In [1]: import numpy as np

In [2]: np.set_printoptions(suppress=True, linewidth=200)

In [3]: def rnd(a):
   ...:     return np.round(a, 1) + 0
   ...: 

In [4]: data = np.load("w.npy")

In [5]: data
Out[5]: 
array([[-2, -3, -3],
       [ 0, -1, -1],
       [ 0,  0, -3]])

In [6]: x = np.array([1, 2, 1])

In [7]: target = data @ x

In [8]: target
Out[8]: array([-11,  -3,  -3])

In [9]: print(rnd(np.linalg.solve(data, -1 * target)))
[-1. -2. -1.]

In [10]: rnd(np.linalg.solve(data, target + data[:, 1]))
Out[10]: array([1., 3., 1.])

In [11]: rnd(np.linalg.solve(data.T, data[1]))
Out[11]: array([0., 1., 0.])

In [12]: f = np.array([2, 0, 0])

In [13]: np.array([np.convolve(row, f, "same") for row in data])
Out[13]: 
array([[-6, -6,  0],
       [-2, -2,  0],
       [ 0, -6,  0]])

In [14]: np.convolve(data[0], f)
Out[14]: array([-4, -6, -6,  0,  0])

In [15]: np.polyval(f, data[0])
Out[15]: array([ 8, 18, 18])

In [16]: O = data.astype(float).copy()

In [17]: for j in range(3):
    ...:     O[:, j] -= O[:, :j] @ (O[:, :j].T @ O[:, j])
    ...:     O[:, j] /= np.linalg.norm(O[:, j])
    ...: 

In [18]: O
Out[18]: 
array([[-1.,  0.,  0.],
       [ 0., -1.,  0.],
       [ 0.,  0., -1.]])

In [19]: E = np.load("out1.npy")

In [20]: E
Out[20]: 
array([[-2.,  1.,  1.,  1.,  1.],
       [ 1., -2.,  1.,  1.,  1.],
       [ 1.,  1., -2.,  1.,  1.],
       [ 1.,  1.,  1., -2.,  1.],
       [ 1.,  1.,  1.,  1., -2.]])

In [21]: f, r1 = E[2], E[1]

In [22]: f @ r1
Out[22]: np.float64(-1.0)

In [23]: pr = (f @ r1) / (f @ f) * f

In [24]: (r1 - pr) @ f
Out[24]: np.float64(0.0)

In [25]: rnd(r1 - pr)
Out[25]: array([ 1.1, -1.9,  0.8,  1.1,  1.1])

In [26]: print(rnd(np.linalg.norm(f + r1) ** 2 + np.linalg.norm(f - r1) ** 2))
32.0

In [27]: rnd(pr)
Out[27]: array([-0.1, -0.1,  0.2, -0.1, -0.1])
